$ ipython --no-banner

In [1]: import numpy as np

In [2]: import numpy.linalg as la

In [3]: np.set_printoptions(precision=4, suppress=True, linewidth=100)

In [4]: Y = np.array([[1, 0, 0, 0, 1],
   ...:     [3, 0, 3, 3, 0],
   ...:     [0, 1, 1, 2, 3],
   ...:     [0, 1, 3, 3, 1],
   ...:     [2, 2, 0, 2, 0],
   ...:     [3, 3, 2, 0, 1],
   ...:     [0, 1, 1, 2, 2],
   ...:     [2, 0, 1, 3, 0],
   ...:     [0, 1, 3, 2, 1],
   ...:     [2, 1, 3, 2, 0],
   ...:     [3, 1, 0, 2, 3],
   ...:     [0, 3, 1, 1, 0],
   ...:     [1, 1, 0, 0, 0]])

In [5]: data = Y.T @ Y

In [6]: data
Out[6]: 
array([[41, 19, 23, 29, 13],
       [19, 29, 20, 20, 13],
       [23, 20, 44, 38, 13],
       [29, 20, 38, 52, 21],
       [13, 13, 13, 21, 26]])

In [7]: # symmetric, so the eigenvalues are real

In [8]: Y = la.inv(data)

In [9]: np.round(data @ Y, 4) + 0
Out[9]: 
array([[1., 0., 0., 0., 0.],
       [0., 1., 0., 0., 0.],
       [0., 0., 1., 0., 0.],
       [0., 0., 0., 1., 0.],
       [0., 0., 0., 0., 1.]])

In [10]: la.inv(Y)
Out[10]: 
array([[41., 19., 23., 29., 13.],
       [19., 29., 20., 20., 13.],
       [23., 20., 44., 38., 13.],
       [29., 20., 38., 52., 21.],
       [13., 13., 13., 21., 26.]])

In [11]: W = np.array([[9, 7, 7, 2, 1, 5],
    ...:     [8, 0, 4, 2, 9, 2],
    ...:     [2, 1, 9, 7, 7, 9],
    ...:     [5, 1, 8, 1, 2, 4],
    ...:     [9, 0, 7, 9, 5, 8]])

In [12]: beta = np.array([2, 1, 2, 1, 0, -1])

In [13]: act = np.maximum(data @ W + beta, 0)

In [14]: (act > 0).astype(int)
Out[14]: 
array([[1, 1, 1, 1, 1, 1],
       [1, 1, 1, 1, 1, 1],
       [1, 1, 1, 1, 1, 1],
       [1, 1, 1, 1, 1, 1],
       [1, 1, 1, 1, 1, 1]])

In [15]: (act > 0).mean(axis=0)
Out[15]: array([1., 1., 1., 1., 1., 1.])

In [16]: C = np.array([[2, 1], [-1, 0], [1, 1], [2, 0], [0, 3], [3, 0]])

In [17]: W @ C
Out[17]: 
array([[37, 19],
       [30, 39],
       [53, 32],
       [31, 19],
       [67, 31]])

In [18]: (act @ C).round(6).argmax(axis=1)
Out[18]: array([0, 0, 0, 0, 0])

In [19]: vec = np.array([0, 5, 5, 2, 1])

In [20]: target = data @ vec

In [21]: beta, lr = np.zeros(5), 1 / la.norm(data, 2) ** 2

In [22]: for i in range(15):
    ...:     beta -= lr * data.T @ (data @ beta - target)
    ...:     if i % 5 == 0: print(i, round(la.norm(data @ beta - target), 4))
    ...: 
0 75.3941
5 69.3765
10 63.8921

In [23]: round(float(la.cond(data)), 4)
Out[23]: 19.4997

In [24]: beta
Out[24]: array([1.8855, 2.5295, 3.3883, 3.1782, 1.475 ])
